% ipython --no-banner

In [1]: import numpy as np

In [2]: np.set_printoptions(precision=1, suppress=True, linewidth=140)

In [3]: E = np.loadtxt("a.csv", delimiter=",")

In [4]: E
Out[4]: 
array([[2., 3., 2.],
       [3., 4., 0.],
       [0., 0., 2.]])

In [5]: np.einsum("ij,ji->", E, E)
Out[5]: np.float64(42.0)

In [6]: np.round(np.linalg.det(E.T), 1)
Out[6]: np.float64(-2.0)

In [7]: np.kron(np.eye(2, dtype=int), E)
Out[7]: 
array([[2., 3., 2., 0., 0., 0.],
       [3., 4., 0., 0., 0., 0.],
       [0., 0., 2., 0., 0., 0.],
       [0., 0., 0., 2., 3., 2.],
       [0., 0., 0., 3., 4., 0.],
       [0., 0., 0., 0., 0., 2.]])

In [8]: round(float(np.linalg.det(2 * E)), 1), round(np.linalg.det(E), 1)
Out[8]: (-16.0, np.float64(-2.0))

In [9]: vals, V = np.linalg.eig(E)

In [10]: round(np.prod(vals), 1)
Out[10]: np.float64(-2.0)

In [11]: np.round(np.sort(np.linalg.eigvals(E @ E)), 1) + 0
Out[11]: array([ 0.,  4., 38.])

In [12]: x0 = np.array([1, 2, -2])

In [13]: y = E @ x0

In [14]: coef, lr = np.zeros(3), 1 / np.linalg.norm(E, 2) ** 2

In [15]: for i in range(10):
    ...:     coef -= lr * E.T @ (E @ coef - y)
    ...:     if i % 2 == 0: print(i, round(np.linalg.norm(E @ coef - y), 1))
    ...: 
0 5.1
2 3.6
4 2.5
6 1.8
8 1.3

In [16]: round(float(np.linalg.cond(E)), 1)
Out[16]: 50.0

In [17]: mat = np.loadtxt("mat.csv", delimiter=",")

In [18]: mat.round(1) + 0
Out[18]: 
array([[ 0.9, -3.3,  3.7],
       [-1.1, -3.1, -3.8],
       [ 0.7,  4.4,  2.3],
       [-1.3,  0. , -4.8],
       [-1.1,  2.1, -4.4],
       [ 0.7, -4.1,  2.8],
       [ 0.7, -3.9,  3. ],
       [ 0.5,  4.7,  1.6],
       [ 1.2, -1.6,  4.6],
       [-1.3,  0.1, -4.8],
       [-0.5,  4.4, -2.3],
       [ 1.3, -0.1,  4.8],
       [-1. ,  3. , -3.9],
       [ 1.2,  2.6,  4.1],
       [ 0.7, -4.1,  2.8],
       [ 1.3, -0.3,  4.8],
       [-0.4, -4.8, -1.2],
       [ 1. ,  3.5,  3.4],
       [-1.2, -2.5, -4.2]])

In [19]: # looks like rank 2

In [20]: Uu, sig, vt = np.linalg.svd(mat)

In [21]: np.argmax(sig[:-1] / (sig[1:] + 1e-6)) + 1
Out[21]: np.int64(2)

In [22]: sig.round(1) + 0
Out[22]: array([16.9, 13.8,  0. ])

In [23]: M2 = Uu[:, :2] @ np.diag(sig[:2]) @ vt[:2]

In [24]: np.round(np.abs(mat - M2).max(), 1)
Out[24]: np.float64(0.0)

In [25]: M2.round(1) + 0
Out[25]: 
array([[ 0.9, -3.3,  3.7],
       [-1.1, -3.1, -3.8],
       [ 0.7,  4.4,  2.3],
       [-1.3,  0. , -4.8],
       [-1.1,  2.1, -4.4],
       [ 0.7, -4.1,  2.8],
       [ 0.7, -3.9,  3. ],
       [ 0.5,  4.7,  1.6],
       [ 1.2, -1.6,  4.6],
       [-1.3,  0.1, -4.8],
       [-0.5,  4.4, -2.3],
       [ 1.3, -0.1,  4.8],
       [-1. ,  3. , -3.9],
       [ 1.2,  2.6,  4.1],
       [ 0.7, -4.1,  2.8],
       [ 1.3, -0.3,  4.8],
       [-0.4, -4.8, -1.2],
       [ 1. ,  3.5,  3.4],
       [-1.2, -2.5, -4.2]])

In [26]: np.linalg.matrix_rank(M2)
Out[26]: np.int64(2)

In [27]: np.linalg.matrix_rank(mat, rtol=0.05)
Out[27]: np.int64(2)
